>>> import numpy as np
>>> np.set_printoptions(precision=4, suppress=True, linewidth=200, sign=" ")
>>> def rnd(a):
...     return np.round(a, 4) + 0
... 
>>> rng = np.random.default_rng(21901)
>>> feats = rng.normal(size=(11, 3)) + 20 * np.array([0, 5, 3])
>>> print(rnd(feats))
[[  1.0928  99.0276  60.1935]
 [  0.5925 100.7175  59.761 ]
 [ -0.6395  99.3488  60.3729]
 [ -1.2672  99.9297  60.3915]
 [  0.0245 100.9618  61.8041]
 [ -1.244  101.1108  58.4745]
 [  1.186  100.1321  60.0853]
 [ -0.8974  99.2315  59.3758]
 [  0.7954 100.0085  58.8411]
 [ -1.4735  98.2118  59.9942]
 [ -1.2034 100.5307  59.2438]]
>>> Ac = feats - feats.mean(axis=0)
>>> vecs = np.linalg.svd(Ac)[2][:1]
>>> Y = Ac - Ac @ vecs.T @ vecs
>>> print(rnd(np.cov(Ac @ vecs.T, rowvar=False)))
1.1624
>>> print(rnd(np.linalg.norm(Y) / np.linalg.norm(Ac)))
0.7536
>>> print(rnd(Y.std(axis=0)))
[ 0.3281  0.8232  0.7768]
>>> Y = np.c_[feats[:, :1] @ np.array([[1]]), np.array([0, 1, 1, 0, 2, 1, -1, -1, -2, -1, -1])]
>>> print(rnd(Y))
[[ 1.0928  0.    ]
 [ 0.5925  1.    ]
 [-0.6395  1.    ]
 [-1.2672  0.    ]
 [ 0.0245  2.    ]
 [-1.244   1.    ]
 [ 1.186  -1.    ]
 [-0.8974 -1.    ]
 [ 0.7954 -2.    ]
 [-1.4735 -1.    ]
 [-1.2034 -1.    ]]
>>> print(np.linalg.matrix_rank(np.c_[feats, Y]))
4
>>> print(rnd(np.linalg.lstsq(feats, Y[:, 0])[0]))
[ 1.  0.  0.]
>>> left, sv, Vh = np.linalg.svd(feats)
>>> print(rnd(sv))
[ 386.3617    3.3119    2.8969]
>>> print(np.argmax(sv[:-1] / (sv[1:] + 1e-6)) + 1)
1
>>> Y = left[:, :1] @ np.diag(sv[:1]) @ Vh[:1]
>>> print(np.linalg.matrix_rank(Y))
1
>>> print(rnd(np.linalg.norm(feats - Y, 2)), rnd(sv[1]))
3.3119 3.3119
>>> print(rnd(np.abs(feats - Y).max()))
1.5471
>>> theta = np.radians(36)
>>> Rm = np.eye(3)
>>> Rm[1, 1] = Rm[0, 0] = np.cos(theta)
>>> Rm[1, 0], Rm[0, 1] = -np.sin(theta), np.sin(theta)
>>> print(rnd(Rm))
[[ 0.809   0.5878  0.    ]
 [-0.5878  0.809   0.    ]
 [ 0.      0.      1.    ]]
>>> Y = feats @ Rm.T
>>> print(np.allclose(np.linalg.norm(feats, axis=1), np.linalg.norm(Y, axis=1)))
True
>>> print(rnd(np.abs(Y - feats).max(axis=0)))
[ 59.669   19.8206   0.    ]
>>> print(rnd(np.linalg.det(Rm)), rnd(np.trace(Rm)))
1.0 2.618
>>> Ac = (feats - feats.mean(axis=0)) / feats.std(axis=0)
>>> print(np.argwhere(np.abs(Ac) > 2))
[[ 4  2]
 [ 9  1]]
>>> print(Ac.std(axis=0))
[ 1.  1.  1.]
>>> b = np.linalg.lstsq(np.delete(Ac, 1, axis=1), Ac[:, 1])[0]
>>> print(np.abs(b).argmax())
0
